$ python3 -q
>>> import numpy as np
>>> np.set_printoptions(suppress=True, linewidth=100)
>>> def rnd(a):
...     return np.round(a, 3) + 0
... 
>>> F = np.load("block16.npy")
>>> print(F)
[[ 0.594 -0.063  0.42  -0.324  1.481  0.043 -0.232  0.181 -0.081  0.152  1.485]
 [-1.571  0.254 -1.098  0.782 -2.587 -0.018  0.601 -0.591  0.339  0.028 -2.917]
 [-0.861  0.092 -0.655  0.268 -1.245  0.087  0.262 -0.209  0.322 -0.057 -1.501]
 [-0.829  0.077 -0.644  0.49  -1.172  0.105  0.383 -0.237  0.181  0.243 -1.562]
 [-0.856  0.177 -0.658  0.317 -1.216  0.123  0.207 -0.339  0.285  0.065 -1.766]
 [-0.037  0.028  0.152 -0.02  -0.019 -0.089 -0.027  0.082 -0.13   0.016  0.075]
 [-1.441  0.271 -1.341  0.769 -2.585  0.116  0.635 -0.389  0.38   0.015 -2.931]
 [ 1.746 -0.142  1.158 -0.609  2.477  0.173 -0.655  0.525 -0.447  0.081  2.898]
 [ 0.824 -0.231  0.586 -0.263  1.226  0.003 -0.231  0.237 -0.001  0.084  1.491]
 [-0.795  0.264 -0.479  0.367 -1.227 -0.017  0.118  0.006  0.075  0.061 -1.582]
 [-1.644  0.176 -1.112  0.398 -2.306 -0.065  0.735 -0.531  0.575  0.01  -2.876]
 [ 0.884 -0.093  0.455 -0.326  1.304  0.045 -0.528 -0.098 -0.151  0.038  1.439]
 [ 1.515 -0.118  1.158 -0.754  2.631  0.099 -0.516  0.494 -0.259  0.12   2.977]
 [-1.473  0.157 -1.139  0.698 -2.578  0.065  0.671 -0.472  0.498  0.08  -2.823]
 [-1.565  0.153 -1.253  0.595 -2.571  0.033  0.592 -0.348  0.409 -0.034 -2.986]
 [ 0.852 -0.137  0.638 -0.292  1.377  0.058 -0.307  0.22  -0.214  0.039  1.434]
 [-0.787  0.154 -0.743  0.272 -1.145  0.08   0.256  0.059  0.271  0.19  -1.541]
 [-1.479  0.156 -1.176  0.7   -2.625 -0.014  0.577 -0.379  0.274 -0.06  -3.162]
 [ 0.784  0.022  0.534 -0.263  1.137 -0.201 -0.435  0.256 -0.381 -0.105  1.456]
 [-0.069  0.101 -0.013 -0.013  0.04  -0.143  0.096 -0.158 -0.112  0.036  0.055]
 [ 0.021 -0.114  0.101 -0.2   -0.029  0.117  0.196  0.015  0.035  0.028 -0.146]
 [-0.863  0.156 -0.378  0.258 -1.135 -0.277  0.402  0.018  0.254  0.046 -1.459]
 [ 0.715 -0.143  0.588 -0.518  1.203  0.031 -0.261  0.218 -0.145 -0.02   1.44 ]
 [ 0.914 -0.227  0.563 -0.268  1.355  0.117 -0.409  0.12  -0.19   0.197  1.449]
 [ 0.72  -0.066  0.632 -0.249  1.389  0.069 -0.448  0.066 -0.105 -0.175  1.494]
 [ 0.977 -0.079  0.441 -0.236  1.451  0.016 -0.176  0.259 -0.158  0.253  1.491]
 [-0.931  0.003 -0.639  0.335 -1.327 -0.194  0.18  -0.369  0.184 -0.319 -1.544]
 [-0.748 -0.012 -0.719  0.529 -1.536 -0.083  0.294 -0.049  0.244  0.124 -1.507]
 [-0.03   0.021 -0.043  0.119 -0.105 -0.025  0.06  -0.037  0.193  0.13   0.045]
 [-0.024  0.056  0.049  0.193 -0.032  0.041  0.16  -0.158  0.082 -0.17  -0.059]
 [ 1.508 -0.225  1.136 -0.66   2.544  0.128 -0.528  0.368 -0.322 -0.039  2.978]
 [-0.033 -0.041 -0.128 -0.06   0.03   0.055  0.11   0.    -0.042 -0.144  0.15 ]
 [-0.852  0.025 -0.496  0.258 -1.315 -0.054  0.235 -0.251  0.33   0.025 -1.443]
 [ 1.639 -0.142  1.096 -0.576  2.547 -0.174 -0.513  0.421 -0.488 -0.137  2.94 ]
 [ 0.912 -0.039  0.727 -0.433  1.236  0.156 -0.33   0.331 -0.218  0.083  1.452]
 [ 0.086  0.1    0.078  0.047  0.001 -0.048 -0.051  0.09  -0.096  0.065  0.165]
 [ 1.569 -0.178  1.183 -0.51   2.543  0.046 -0.617  0.319 -0.392 -0.005  3.051]
 [-0.021 -0.098  0.072  0.071  0.035  0.02  -0.129 -0.076 -0.014  0.029 -0.126]
 [ 0.126  0.039  0.08  -0.065 -0.067  0.037  0.009  0.132  0.029  0.056  0.19 ]
 [ 0.062 -0.088  0.092  0.044 -0.047 -0.059  0.039 -0.094 -0.142  0.05  -0.152]
 [-0.104  0.043  0.026 -0.11  -0.097 -0.099 -0.203  0.115 -0.179  0.11  -0.023]]
>>> x = np.array([-2, -1, -2, 2, -1, 2, -1, 0, 1, 2, -2])
>>> rhs = F @ x
>>> print(rnd(np.linalg.lstsq(F, rhs)[0]))
[-2. -1. -2.  2. -1.  2. -1.  0.  1.  2. -2.]
>>> print(rnd(np.linalg.solve(F.T @ F, F.T @ rhs)))
[-2. -1. -2.  2. -1.  2. -1.  0.  1.  2. -2.]
>>> rng = np.random.default_rng(51174)
>>> rhs = rhs + 0.02 * rng.normal(size=41)
>>> print(rnd(rhs))
[ -6.495  14.823   7.87    8.642   8.687  -0.694  15.289 -14.434  -6.934   7.427  13.933  -6.899
 -14.625  14.811  15.043  -7.326   8.235  15.064  -7.779  -0.514  -0.076   6.296  -7.467  -6.656
  -7.394  -7.133   7.217   8.547   0.715   0.104 -14.517  -0.408   7.416 -15.538  -7.646  -0.686
 -14.694   0.545  -0.676  -0.02    0.105]
>>> c, *_ = np.linalg.lstsq(F, rhs)
>>> print([round(float(np.linalg.norm(np.linalg.solve(F.T @ F + lam * np.eye(11), F.T @ rhs))), 2) for lam in (0, 1, 10, 100)])
[5.3, 3.58, 3.2, 2.51]
>>> print(c.round())
[-2. -1. -2.  2. -1.  2. -1.  0.  1.  2. -2.]
